% ipython --no-banner

In [1]: import numpy as np

In [2]: np.set_printoptions(suppress=True, linewidth=200)

In [3]: def tidy(a):
   ...:     return np.round(a, 2) + 0
   ...: 

In [4]: q, _ = np.linalg.qr(np.array([[0.6, -0.6, 0.8], [1.0, 1.4, -0.5], [-2.6, -1.2, -1.9]]))

In [5]: X = q[:, :3]

In [6]: tidy(X)
Out[6]: 
array([[-0.21,  0.71,  0.67],
       [-0.35, -0.7 ,  0.63],
       [ 0.91, -0.1 ,  0.4 ]])

In [7]: x = np.array([1, -1, 0])

In [8]: tidy(np.linalg.norm(x)), tidy(np.linalg.norm(X @ x))
Out[8]: (np.float64(1.41), np.float64(1.41))

In [9]: 3 - np.linalg.matrix_rank(X - np.eye(3), tol=1e-8)
Out[9]: np.int64(1)

In [10]: tidy(np.abs(np.linalg.eigvals(X)))
Out[10]: array([1., 1., 1.])

In [11]: tidy(np.linalg.det(X.T))
Out[11]: np.float64(1.0)

In [12]: tidy(np.kron(np.eye(2, dtype=int), X))
Out[12]: 
array([[-0.21,  0.71,  0.67,  0.  ,  0.  ,  0.  ],
       [-0.35, -0.7 ,  0.63,  0.  ,  0.  ,  0.  ],
       [ 0.91, -0.1 ,  0.4 ,  0.  ,  0.  ,  0.  ],
       [ 0.  ,  0.  ,  0.  , -0.21,  0.71,  0.67],
       [ 0.  ,  0.  ,  0.  , -0.35, -0.7 ,  0.63],
       [ 0.  ,  0.  ,  0.  ,  0.91, -0.1 ,  0.4 ]])

In [13]: tidy(np.linalg.eigvals(X))
Out[13]: array([ 1.  +0.j  , -0.76+0.66j, -0.76-0.66j])

In [14]: rng = np.random.default_rng(165770)

In [15]: Y = X + rng.integers(-2, 3, (3, 1)) @ rng.integers(-2, 3, (1, 3))

In [16]: tidy(Y)
Out[16]: 
array([[-0.21,  0.71,  0.67],
       [-0.35, -0.7 ,  0.63],
       [-3.09, -0.1 , -3.6 ]])

In [17]: tidy(np.linalg.svd(Y - X, compute_uv=False))
Out[17]: array([5.66, 0.  , 0.  ])

In [18]: np.linalg.matrix_rank(Y - X, tol=1e-8)
Out[18]: np.int64(1)

In [19]: tidy(X[:, 1] @ X[:, 0])
Out[19]: np.float64(0.0)

In [20]: q, R = np.linalg.qr(X)

In [21]: tidy(np.trace(q @ q.T))
Out[21]: np.float64(3.0)

In [22]: abs(R[0, 0]), tidy(np.linalg.norm(X[:, 0]))
Out[22]: (np.float64(1.0), np.float64(1.0))

In [23]: tidy(np.abs(np.diag(R)))
Out[23]: array([1., 1., 1.])

In [24]: np.allclose(R.T @ R, X.T @ X)
Out[24]: True

In [25]: tidy(q)
Out[25]: 
array([[-0.21,  0.71,  0.67],
       [-0.35, -0.7 ,  0.63],
       [ 0.91, -0.1 ,  0.4 ]])

In [26]: tidy(q.T @ q)
Out[26]: 
array([[1., 0., 0.],
       [0., 1., 0.],
       [0., 0., 1.]])

In [27]: q.shape, R.shape
Out[27]: ((3, 3), (3, 3))

In [28]: tidy(R)
Out[28]: 
array([[1., 0., 0.],
       [0., 1., 0.],
       [0., 0., 1.]])

In [29]: E = np.load("block0.npy")

In [30]: E
Out[30]: 
array([[ 0,  0,  0,  1, -1],
       [ 0,  2, -1,  0, -1],
       [ 0,  0,  2, -1,  2],
       [ 0,  0,  0,  2,  2],
       [ 0,  0,  0,  0,  1]])

In [31]: P = np.triu(np.array([[6, 8, 0, 0, 9],
    ...:     [0, 8, 5, 4, 9],
    ...:     [4, 8, 5, 4, 0],
    ...:     [3, 7, 7, 2, 3],
    ...:     [4, 9, 6, 6, 4]]), 1) + np.eye(5)

In [32]: Y = P @ E @ np.linalg.inv(P)

In [33]: np.linalg.matrix_rank(Y)
Out[33]: np.int64(4)

In [34]: tidy(np.linalg.det(Y))
Out[34]: np.float64(0.0)

In [35]: P @ E - E @ P
Out[35]: 
array([[ 0., 16., -8.,  0., -2.],
       [ 0.,  0.,  0., -1.,  9.],
       [ 0.,  0.,  0.,  0., 11.],
       [ 0.,  0.,  0.,  0., -3.],
       [ 0.,  0.,  0.,  0.,  0.]])

In [36]: np.trace(Y), np.trace(E)
Out[36]: (np.float64(7.0), np.int64(7))

In [37]: x = np.array([-1, 1, -2])

In [38]: (X @ x).argmax()
Out[38]: np.int64(0)

In [39]: tidy(np.einsum("ij,j->i", X, x))
Out[39]: array([-0.42, -1.6 , -1.81])

In [40]: tidy(X @ np.eye(3)[0])
Out[40]: array([-0.21, -0.35,  0.91])

In [41]: tidy(X * x)
Out[41]: 
array([[ 0.21,  0.71, -1.34],
       [ 0.35, -0.7 , -1.25],
       [-0.91, -0.1 , -0.79]])

In [42]: np.sign((X @ x).round(6))
Out[42]: array([-1., -1., -1.])

In [43]: tidy(X @ x)
Out[43]: array([-0.42, -1.6 , -1.81])

In [44]: tidy(X @ np.ones(3))
Out[44]: array([ 1.17, -0.42,  1.2 ])

In [45]: rk = np.linalg.matrix_rank(E)

In [46]: rk
Out[46]: np.int64(4)

In [47]: null = np.linalg.svd(E)[2][rk:].T

In [48]: [int(np.linalg.matrix_rank(np.delete(E, i, axis=0))) for i in range(5)]
Out[48]: [4, 3, 3, 4, 4]

In [49]: null @ null.T
Out[49]: 
array([[1., 0., 0., 0., 0.],
       [0., 0., 0., 0., 0.],
       [0., 0., 0., 0., 0.],
       [0., 0., 0., 0., 0.],
       [0., 0., 0., 0., 0.]])

In [50]: null.shape
Out[50]: (5, 1)

In [51]: np.allclose(E @ null, 0)
Out[51]: True

In [52]: E @ null
Out[52]: 
array([[0.],
       [0.],
       [0.],
       [0.],
       [0.]])

In [53]: [int(np.linalg.matrix_rank(np.linalg.matrix_power(E, p))) for p in range(1, 6)]
Out[53]: [4, 4, 4, 4, 4]

In [54]: np.prod(np.diag(E)), tidy(np.linalg.det(E))
Out[54]: (np.int64(0), np.float64(0.0))

In [55]: np.linalg.matrix_rank(E - E[0, 0] * np.eye(5))
Out[55]: np.int64(4)

In [56]: m1 = np.loadtxt("arr.csv", delimiter=",")

In [57]: tidy(m1)
Out[57]: 
array([[ 0.98, -1.03,  0.93, -0.29],
       [-1.03, -0.2 , -0.38, -0.27],
       [ 0.93, -0.38, -0.51, -0.32],
       [-0.29, -0.27, -0.32, -0.26]])

In [58]: tidy(np.trace(m1))
Out[58]: np.float64(0.0)

In [59]: (m1 - m1.T) / 2
Out[59]: 
array([[0., 0., 0., 0.],
       [0., 0., 0., 0.],
       [0., 0., 0., 0.],
       [0., 0., 0., 0.]])

In [60]: tidy(np.sort(np.abs(np.linalg.eigvals(m1))))
Out[60]: array([0., 1., 1., 2.])

In [61]: tidy(np.linalg.matrix_power(m1, 4))
Out[61]: 
array([[10.87, -5.28,  4.6 , -1.28],
       [-5.28,  3.57, -2.57,  1.11],
       [ 4.6 , -2.57,  3.09, -0.41],
       [-1.28,  1.11, -0.41,  0.47]])

In [62]: tidy(m1 @ m1)
Out[62]: 
array([[ 2.97, -1.07,  0.91, -0.23],
       [-1.07,  1.32, -0.61,  0.55],
       [ 0.91, -0.61,  1.37,  0.08],
       [-0.23,  0.55,  0.08,  0.33]])

In [63]: tidy((m1 + m1.T) / 2)
Out[63]: 
array([[ 0.98, -1.03,  0.93, -0.29],
       [-1.03, -0.2 , -0.38, -0.27],
       [ 0.93, -0.38, -0.51, -0.32],
       [-0.29, -0.27, -0.32, -0.26]])

In [64]: arr = np.load("layer7.npy")

In [65]: arr
Out[65]: 
array([[-3, -3,  1, -2],
       [ 0,  3,  1,  1],
       [ 0,  0,  4,  3],
       [ 0,  0,  0,  3]])

In [66]: x = np.array([3, 1, -3, 1])

In [67]: target = arr @ x

In [68]: target
Out[68]: array([-17,   1,  -9,   3])

In [69]: tidy(np.linalg.solve(arr, target + arr[:, 0]))
Out[69]: array([ 4.,  1., -3.,  1.])

In [70]: tidy(np.linalg.solve(arr, arr[:, 1]))
Out[70]: array([0., 1., 0., 0.])

In [71]: tidy(np.abs(np.linalg.eigvals(arr)).max())
Out[71]: np.float64(4.0)

In [72]: np.trace(arr)
Out[72]: np.int64(7)

In [73]: np.allclose(arr @ arr.T, arr.T @ arr)
Out[73]: False

In [74]: tidy(np.linalg.det(arr))
Out[74]: np.float64(-108.0)

In [75]: arr @ arr
Out[75]: 
array([[ 9,  0, -2,  0],
       [ 0,  9,  7,  9],
       [ 0,  0, 16, 21],
       [ 0,  0,  0,  9]])

In [76]: (arr - arr.T) / 2
Out[76]: 
array([[ 0. , -1.5,  0.5, -1. ],
       [ 1.5,  0. ,  0.5,  0.5],
       [-0.5, -0.5,  0. ,  1.5],
       [ 1. , -0.5, -1.5,  0. ]])

In [77]: r0 = np.array([-3, 5])

In [78]: np.cross(arr[2, :3], arr[0, :3])
Out[78]: array([ 12, -12,   0])

In [79]: np.convolve(arr[2], r0)
Out[79]: array([  0,   0, -12,  11,  15])

In [80]: G = arr.T @ arr

In [81]: np.trace(G), (arr ** 2).sum()
Out[81]: (np.int64(68), np.int64(68))

In [82]: tidy(np.linalg.svd(arr, compute_uv=False) ** 2)
Out[82]: array([36.87, 22.57,  6.35,  2.21])

In [83]: np.linalg.matrix_rank(G)
Out[83]: np.int64(4)

In [84]: np.diag(G)
Out[84]: array([ 9, 18, 18, 23])

In [85]: tidy(np.linalg.eigvalsh(G)[::-1])
Out[85]: array([36.87, 22.57,  6.35,  2.21])

In [86]: np.allclose(G, G.T)
Out[86]: True

In [87]: K = np.load("sample8.npy")

In [88]: K
Out[88]: 
array([[0, 3, 0, 3, 3, 2, 2],
       [0, 0, 0, 1, 2, 3, 2],
       [0, 0, 0, 3, 0, 3, 1],
       [0, 0, 0, 0, 1, 0, 0],
       [0, 0, 0, 0, 0, 1, 2],
       [0, 0, 0, 0, 0, 0, 1],
       [0, 0, 0, 0, 0, 0, 0]])

In [89]: lab = rng.permutation(7)

In [90]: lab
Out[90]: array([2, 5, 3, 4, 1, 0, 6])

In [91]: Y = K[lab][:, lab]

In [92]: np.allclose(Y, K)
Out[92]: False

In [93]: tidy(np.linalg.det(Y)), tidy(np.linalg.det(K[lab]))
Out[93]: (np.float64(0.0), np.float64(0.0))

In [94]: Y
Out[94]: 
array([[0, 3, 3, 0, 0, 0, 1],
       [0, 0, 0, 0, 0, 0, 1],
       [0, 0, 0, 1, 0, 0, 0],
       [0, 1, 0, 0, 0, 0, 2],
       [0, 3, 1, 2, 0, 0, 2],
       [0, 2, 3, 3, 3, 0, 2],
       [0, 0, 0, 0, 0, 0, 0]])

In [95]: np.allclose(K, K.T)
Out[95]: False

In [96]: tidy(np.linalg.det(K))
Out[96]: np.float64(0.0)

In [97]: (K - K.T) / 2
Out[97]: 
array([[ 0. ,  1.5,  0. ,  1.5,  1.5,  1. ,  1. ],
       [-1.5,  0. ,  0. ,  0.5,  1. ,  1.5,  1. ],
       [ 0. ,  0. ,  0. ,  1.5,  0. ,  1.5,  0.5],
       [-1.5, -0.5, -1.5,  0. ,  0.5,  0. ,  0. ],
       [-1.5, -1. ,  0. , -0.5,  0. ,  0.5,  1. ],
       [-1. , -1.5, -1.5,  0. , -0.5,  0. ,  0.5],
       [-1. , -1. , -0.5,  0. , -1. , -0.5,  0. ]])

In [98]: np.allclose(K @ K.T, K.T @ K)
Out[98]: False

In [99]: (K + K.T) / 2
Out[99]: 
array([[0. , 1.5, 0. , 1.5, 1.5, 1. , 1. ],
       [1.5, 0. , 0. , 0.5, 1. , 1.5, 1. ],
       [0. , 0. , 0. , 1.5, 0. , 1.5, 0.5],
       [1.5, 0.5, 1.5, 0. , 0.5, 0. , 0. ],
       [1.5, 1. , 0. , 0.5, 0. , 0.5, 1. ],
       [1. , 1.5, 1.5, 0. , 0.5, 0. , 0.5],
       [1. , 1. , 0.5, 0. , 1. , 0.5, 0. ]])

In [100]: mat = np.load("case3.npy")

In [101]: mat
Out[101]: 
array([[ 0,  0,  0,  0,  0,  0,  0],
       [-2,  1,  0,  0,  0,  0,  0],
       [ 0,  2,  0, -2,  0,  0,  0],
       [ 0,  0,  0,  0,  1,  0,  0],
       [-2,  0,  0,  0,  0,  0,  0],
       [ 0,  0, -2,  0,  0,  0,  0],
       [ 0,  2,  0, -1,  0,  1,  1],
       [ 0,  0,  0,  0,  0,  0, -1]])

In [102]: r0 = np.array([0, 1, -2])

In [103]: np.cross(mat[6, :3], mat[7, :3])
Out[103]: array([0, 0, 0])

In [104]: np.correlate(mat[6], mat[7], "full")
Out[104]: array([ 0, -2,  0,  1,  0, -1, -1,  0,  0,  0,  0,  0,  0])

In [105]: np.convolve(mat[6], r0)
Out[105]: array([ 0,  0,  2, -4, -1,  2,  1, -1, -2])

In [106]: P = mat @ np.linalg.solve(mat.T @ mat, mat.T)

In [107]: P @ mat[:, 0]
Out[107]: array([ 0., -2.,  0.,  0., -2.,  0.,  0.,  0.])

In [108]: np.linalg.matrix_rank(np.eye(8) - P)
Out[108]: np.int64(1)

In [109]: tidy(np.linalg.eigvalsh(P))
Out[109]: array([0., 1., 1., 1., 1., 1., 1., 1.])

In [110]: tidy(np.trace(P))
Out[110]: np.float64(7.0)

In [111]: tidy(P)
Out[111]: 
array([[0., 0., 0., 0., 0., 0., 0., 0.],
       [0., 1., 0., 0., 0., 0., 0., 0.],
       [0., 0., 1., 0., 0., 0., 0., 0.],
       [0., 0., 0., 1., 0., 0., 0., 0.],
       [0., 0., 0., 0., 1., 0., 0., 0.],
       [0., 0., 0., 0., 0., 1., 0., 0.],
       [0., 0., 0., 0., 0., 0., 1., 0.],
       [0., 0., 0., 0., 0., 0., 0., 1.]])

In [112]: np.count_nonzero(mat)
Out[112]: np.int64(12)

In [113]: mat[:, 7]
Traceback (most recent call last):
  Cell In[113], line 1
    mat[:, 7]
IndexError: index 7 is out of bounds for axis 1 with size 7


In [114]: mat.sum(axis=1)
Out[114]: array([ 0, -1,  0,  1, -2, -2,  3, -1])

In [115]: mat.shape
Out[115]: (8, 7)

In [116]: np.diff(mat, axis=0)
Out[116]: 
array([[-2,  1,  0,  0,  0,  0,  0],
       [ 2,  1,  0, -2,  0,  0,  0],
       [ 0, -2,  0,  2,  1,  0,  0],
       [-2,  0,  0,  0, -1,  0,  0],
       [ 2,  0, -2,  0,  0,  0,  0],
       [ 0,  2,  2, -1,  0,  1,  1],
       [ 0, -2,  0,  1,  0, -1, -2]])

In [117]: data = np.loadtxt("data.csv", delimiter=",")

In [118]: data
Out[118]: 
array([[4., 0., 3.],
       [0., 4., 0.],
       [3., 0., 4.]])

In [119]: tidy(np.abs(np.linalg.eigvals(data)).max())
Out[119]: np.float64(7.0)

In [120]: tidy(np.linalg.matrix_power(data, 3))
Out[120]: 
array([[172.,   0., 171.],
       [  0.,  64.,   0.],
       [171.,   0., 172.]])

In [121]: w, vecs = np.linalg.eigh(data)

In [122]: x = np.array([0, 0, 1])

In [123]: tidy(vecs * np.sqrt(w) @ vecs.T)
Out[123]: 
array([[1.82, 0.  , 0.82],
       [0.  , 2.  , 0.  ],
       [0.82, 0.  , 1.82]])

In [124]: x @ data @ x
Out[124]: np.float64(4.0)

In [125]: tidy(vecs * np.abs(w) @ vecs.T)
Out[125]: 
array([[4., 0., 3.],
       [0., 4., 0.],
       [3., 0., 4.]])
